% ipython --no-banner

In [1]: import numpy as np

In [2]: np.set_printoptions(precision=1, suppress=True, linewidth=120)

In [3]: u = np.array([3, 2, 0, 5, 5, 1, 4, 4, 1])

In [4]: W0 = np.array([np.roll(u, i) for i in range(9)])

In [5]: W0
Out[5]: 
array([[3, 2, 0, 5, 5, 1, 4, 4, 1],
       [1, 3, 2, 0, 5, 5, 1, 4, 4],
       [4, 1, 3, 2, 0, 5, 5, 1, 4],
       [4, 4, 1, 3, 2, 0, 5, 5, 1],
       [1, 4, 4, 1, 3, 2, 0, 5, 5],
       [5, 1, 4, 4, 1, 3, 2, 0, 5],
       [5, 5, 1, 4, 4, 1, 3, 2, 0],
       [0, 5, 5, 1, 4, 4, 1, 3, 2],
       [2, 0, 5, 5, 1, 4, 4, 1, 3]])

In [6]: rng = np.random.default_rng(38009)

In [7]: z = rng.permutation(9)

In [8]: z
Out[8]: array([8, 5, 7, 6, 3, 4, 2, 1, 0])

In [9]: Y = W0[z][:, z]

In [10]: round(np.linalg.det(Y), 1), round(float(np.linalg.det(W0[z])), 1)
Out[10]: (np.float64(43225.0), -43225.0)

In [11]: np.sort(np.abs(np.linalg.eigvals(Y)))
Out[11]: array([ 0.3,  0.3,  3.8,  3.8,  4.3,  4.3,  9.5,  9.5, 25. ])

In [12]: np.trace(Y)
Out[12]: np.int64(27)

In [13]: np.allclose(W0 @ W0.T, W0.T @ W0)
Out[13]: True

In [14]: W0 @ (-1.0) ** np.arange(9)
Out[14]: array([ 1.,  1.,  7.,  1.,  1.,  9.,  1., -1.,  5.])

In [15]: Y = W0[0, 0] * W0[1:] - np.outer(W0[1:, 0], W0[0])

In [16]: Y
Out[16]: 
array([[  0,   7,   6,  -5,  10,  14,  -1,   8,  11],
       [  0,  -5,   9, -14, -20,  11,  -1, -13,   8],
       [  0,   4,   3, -11, -14,  -4,  -1,  -1,  -1],
       [  0,  10,  12,  -2,   4,   5,  -4,  11,  14],
       [  0,  -7,  12, -13, -22,   4, -14, -20,  10],
       [  0,   5,   3, -13, -13,  -2, -11, -14,  -5],
       [  0,  15,  15,   3,  12,  12,   3,   9,   6],
       [  0,  -4,  15,   5,  -7,  10,   4,  -5,   7]])

In [17]: np.linalg.matrix_rank(Y), np.linalg.matrix_rank(W0)
Out[17]: (np.int64(8), np.int64(9))

In [18]: Y = W0 / np.sqrt((W0 ** 2).mean(axis=1, keepdims=True))

In [19]: np.linalg.norm(Y, axis=1)
Out[19]: array([3., 3., 3., 3., 3., 3., 3., 3., 3.])

In [20]: W0 - W0.mean(axis=1, keepdims=True)
Out[20]: 
array([[ 0.2, -0.8, -2.8,  2.2,  2.2, -1.8,  1.2,  1.2, -1.8],
       [-1.8,  0.2, -0.8, -2.8,  2.2,  2.2, -1.8,  1.2,  1.2],
       [ 1.2, -1.8,  0.2, -0.8, -2.8,  2.2,  2.2, -1.8,  1.2],
       [ 1.2,  1.2, -1.8,  0.2, -0.8, -2.8,  2.2,  2.2, -1.8],
       [-1.8,  1.2,  1.2, -1.8,  0.2, -0.8, -2.8,  2.2,  2.2],
       [ 2.2, -1.8,  1.2,  1.2, -1.8,  0.2, -0.8, -2.8,  2.2],
       [ 2.2,  2.2, -1.8,  1.2,  1.2, -1.8,  0.2, -0.8, -2.8],
       [-2.8,  2.2,  2.2, -1.8,  1.2,  1.2, -1.8,  0.2, -0.8],
       [-0.8, -2.8,  2.2,  2.2, -1.8,  1.2,  1.2, -1.8,  0.2]])

In [21]: np.linalg.matrix_rank(Y) == np.linalg.matrix_rank(W0)
Out[21]: np.True_
